$ python -q
>>> import numpy as np
>>> np.set_printoptions(precision=2, suppress=True, linewidth=160)
>>> M = np.load("data.npy")
>>> M
array([[0, 3],
       [0, 2]])
>>> ang = np.radians(72)
>>> Rm = np.eye(2)
>>> Rm[1, 1] = Rm[0, 0] = np.cos(ang)
>>> Rm[1, 0], Rm[0, 1] = -np.sin(ang), np.sin(ang)
>>> Rm
array([[ 0.31,  0.95],
       [-0.95,  0.31]])
>>> other = M @ Rm.T
>>> round(np.linalg.det(Rm), 2), round(np.trace(Rm), 2)
(np.float64(1.0), np.float64(0.62))
>>> np.abs(other - M).max(axis=0)
array([2.85, 2.07])
>>> round(float(Rm[:, 1] @ Rm[:, 0]), 2)
-0.0
>>> np.linalg.norm(Rm, axis=0)
array([1., 1.])
>>> np.linalg.svd(Rm, compute_uv=False)
array([1., 1.])
>>> def softmax(z):
...     e = np.exp(z - z.max(axis=-1, keepdims=True))
...     return e / e.sum(axis=-1, keepdims=True)
... 
>>> np.round(softmax(10 * M[1]), 2) + 0
array([0., 1.])
>>> S = M @ M.T / np.sqrt(2)
>>> softmax(S + np.triu(np.full(S.shape, -np.inf), 1))
array([[1. , 0. ],
       [0.8, 0.2]])
>>> softmax(S)
array([[0.89, 0.11],
       [0.8 , 0.2 ]])
>>> K = np.load("sample12.npy")
>>> K
array([[-3.,  1.,  0.],
       [ 0., -3.,  1.],
       [ 0.,  0., -3.]])
>>> u, r1 = K[0], K[2]
>>> u @ r1
np.float64(0.0)
>>> p = (u @ r1) / (u @ u) * u
>>> np.linalg.matrix_rank(np.outer(u, r1))
np.int64(1)
>>> np.outer(u, r1)
array([[-0., -0.,  9.],
       [ 0.,  0., -3.],
       [ 0.,  0., -0.]])
>>> round(np.linalg.norm(u + r1) ** 2 + np.linalg.norm(u - r1) ** 2, 2)
np.float64(38.0)
>>> x = np.array([2, 9, 0])
>>> a = np.maximum(K @ x, 0)
>>> K.T @ a
array([-9.,  3.,  0.])
>>> np.maximum(K @ (3 * x), 0)
array([9., 0., 0.])
>>> x = np.array([2, -4, 6])
>>> y = K @ x
>>> y
array([-10.,  18., -18.])
>>> np.linalg.solve(K, y)
array([ 2., -4.,  6.])
>>> np.linalg.solve(K.T, K[2])
array([-0., -0.,  1.])
>>> np.linalg.solve(K, y + K[:, 0])
array([ 3., -4.,  6.])
>>> arr = np.array([[0, 0, 1], [0, 1, 0], [1, 0, 0]])
>>> u, r1 = arr[0], arr[2]
>>> u @ u
np.int64(1)
>>> p = (u @ r1) / (u @ u) * u
>>> r1 - p
array([1., 0., 0.])
>>> np.linalg.matrix_rank(np.outer(u, r1))
np.int64(1)
>>> p
array([0., 0., 0.])
>>> np.round(np.linalg.norm(u + r1) ** 2 + np.linalg.norm(u - r1) ** 2, 2)
np.float64(4.0)
>>> np.linalg.norm(arr, axis=0)
array([1., 1., 1.])
>>> arr.T @ arr
array([[1, 0, 0],
       [0, 1, 0],
       [0, 0, 1]])
>>> np.linalg.pinv(arr)
array([[0., 0., 1.],
       [0., 1., 0.],
       [1., 0., 0.]])
>>> vals, vecs = np.linalg.eigh(arr)
>>> x = np.array([3, 0, 0])
>>> x @ arr @ x / (x @ x), vals[0], vals[-1]
(np.float64(0.0), np.float64(-1.0), np.float64(1.0))
>>> np.abs(arr).sum(axis=1).max(), np.abs(vals).max()
(np.int64(1), np.float64(1.0))
>>> x @ arr @ x
np.int64(0)
